% python3 -q
>>> import numpy as np
>>> from numpy import linalg as LA
>>> np.set_printoptions(precision=1, suppress=True, linewidth=120, legacy="1.25")
>>> def rnd(a):
...     return np.round(a, 1) + 0
... 
>>> W0 = np.load("arr.npy")
>>> W0
array([[-2.,  2., -2.,  0.],
       [-2.,  1.,  1.,  0.],
       [ 2.,  0.,  1.,  0.],
       [ 0.,  0.,  0., -2.]])
>>> (W0 - W0.T) / 2
array([[ 0. ,  2. , -2. ,  0. ],
       [-2. ,  0. ,  0.5,  0. ],
       [ 2. , -0.5,  0. ,  0. ],
       [ 0. ,  0. ,  0. ,  0. ]])
>>> rnd(np.sort(np.abs(LA.eigvals(W0))))
array([1.4, 2. , 2.7, 2.7])
>>> (W0 + W0.T) / 2
array([[-2. ,  0. ,  0. ,  0. ],
       [ 0. ,  1. ,  0.5,  0. ],
       [ 0. ,  0.5,  1. ,  0. ],
       [ 0. ,  0. ,  0. , -2. ]])
>>> rnd(LA.det(W0))
-20.0
>>> np.allclose(W0 @ W0.T, W0.T @ W0)
False
>>> np.trace(W0)
-2.0
>>> proj = np.triu(np.array([[-1, 1, -1, 0], [-1, -1, -2, 1], [-1, 2, 1, 1], [-1, 2, -1, 2]]), 1) + np.eye(4)
>>> Y = proj @ W0 @ LA.inv(proj)
>>> proj @ W0 - W0 @ proj
array([[-4.,  3.,  2.,  0.],
       [-4.,  2., -2., -4.],
       [ 0., -2.,  2., -3.],
       [ 0.,  0.,  0.,  0.]])
>>> np.trace(Y), np.trace(W0)
(-2.0, -2.0)
>>> Y
array([[ -6.,   9.,  10., -19.],
       [ -6.,   7.,   7., -16.],
       [  2.,  -2.,  -1.,   1.],
       [  0.,   0.,   0.,  -2.]])
>>> rnd(LA.det(2 * W0)), rnd(LA.det(W0))
(-320.0, -20.0)
>>> np.einsum("ii->", W0)
-2.0
>>> rnd(LA.eigvals(W0).sum().real)
-2.0
>>> rnd(LA.eigvals(W0))
array([-0.7+2.6j, -0.7-2.6j,  1.4+0.j , -2. +0.j ])
>>> feats = np.load("x.npy")
>>> feats
array([[-2.8,  0. ,  4.8,  0.4,  4.5],
       [ 3.3, -2. ,  0.7, -4.2, -6. ],
       [ 0.7, -5.2,  4.6,  3.4, -9.2],
       [-7.2,  4.3,  1.7,  4.2, 11.5],
       [ 4.8,  0.2, -3.8, -5.5, -8. ],
       [-3.6,  2.4,  3.1,  1.3, 10.8],
       [ 2.8, -3.7,  1.5,  0.5, -5. ],
       [-0.3, -5.5,  2.4,  7.9,  0.2],
       [-4.7,  1.4, -0.3,  7.4,  9.1],
       [-1.9,  4.8, -2.5, -0.7,  5. ],
       [ 2.4,  1.3, -4.4, -8.7, -6.4],
       [-0.1,  1.1, -1.4,  4.1,  5.8],
       [-4.4, -0.6,  2.4,  7.9,  8.3],
       [ 1.5, -4.3,  4.5,  0.9, -4.7],
       [-3.2, -3. ,  3.6, 12.1,  7.8],
       [-7.4,  0.7,  4.8, 12.3, 17. ],
       [-2.9,  5.2, -3.5,  2.1,  9.1],
       [-1.3,  2.2, -0.6,  0.7,  4.7],
       [ 2.2,  0.8, -4. , -4.9, -6.2],
       [-0.9, -3.7,  3. ,  4.7,  1.2]])
>>> Y = np.c_[feats[:, :1] @ np.array([[1]]), np.array([6, 2, 1, 6, 0, 8, 1, 0, 7, 4, 5, 3, 4, 2, 7, 9, 6, 6, 9, 6])]
>>> Y
array([[-2.8,  6. ],
       [ 3.3,  2. ],
       [ 0.7,  1. ],
       [-7.2,  6. ],
       [ 4.8,  0. ],
       [-3.6,  8. ],
       [ 2.8,  1. ],
       [-0.3,  0. ],
       [-4.7,  7. ],
       [-1.9,  4. ],
       [ 2.4,  5. ],
       [-0.1,  3. ],
       [-4.4,  4. ],
       [ 1.5,  2. ],
       [-3.2,  7. ],
       [-7.4,  9. ],
       [-2.9,  6. ],
       [-1.3,  6. ],
       [ 2.2,  9. ],
       [-0.9,  6. ]])
>>> LA.matrix_rank(Y)
2
>>> rnd(LA.norm(LA.qr(feats)[0].T @ Y, axis=0) ** 2 / ((Y ** 2).sum(axis=0) + 1e-12))
array([1. , 0.4])
>>> rnd(LA.lstsq(feats, Y[:, 0])[0])
array([1., 0., 0., 0., 0.])
>>> x0 = np.array([0, -1])
>>> target = Y @ x0
>>> rnd(LA.solve(Y.T @ Y, Y.T @ target))
array([ 0., -1.])
>>> target
array([-6., -2., -1., -6.,  0., -8., -1.,  0., -7., -4., -5., -3., -4., -2., -7., -9., -6., -6., -9., -6.])
>>> rnd(LA.lstsq(Y, target)[0])
array([ 0., -1.])
>>> rng = np.random.default_rng(51133)
>>> target = target + 0.3 * rng.normal(size=20)
>>> rnd(target)
array([-6.3, -2.3, -1.4, -6.3,  0.5, -8.6, -1.1, -0.4, -7. , -3.8, -5.3, -2.6, -3.9, -2. , -7.1, -9. , -5.9, -6.2,
       -8.6, -6.2])
>>> coef, *_ = LA.lstsq(Y, target)
>>> rnd(LA.norm(target - Y @ coef))
1.3
>>> [round(float(LA.norm(LA.solve(Y.T @ Y + lam * np.eye(2), Y.T @ target))), 2) for lam in (0, 1, 10, 100)]
[1.01, 1.0, 0.98, 0.83]
>>> coef.round()
array([ 0., -1.])
>>> rnd(coef)
array([ 0., -1.])
>>> rnd(Y.T @ (target - Y @ coef))
array([0., 0.])
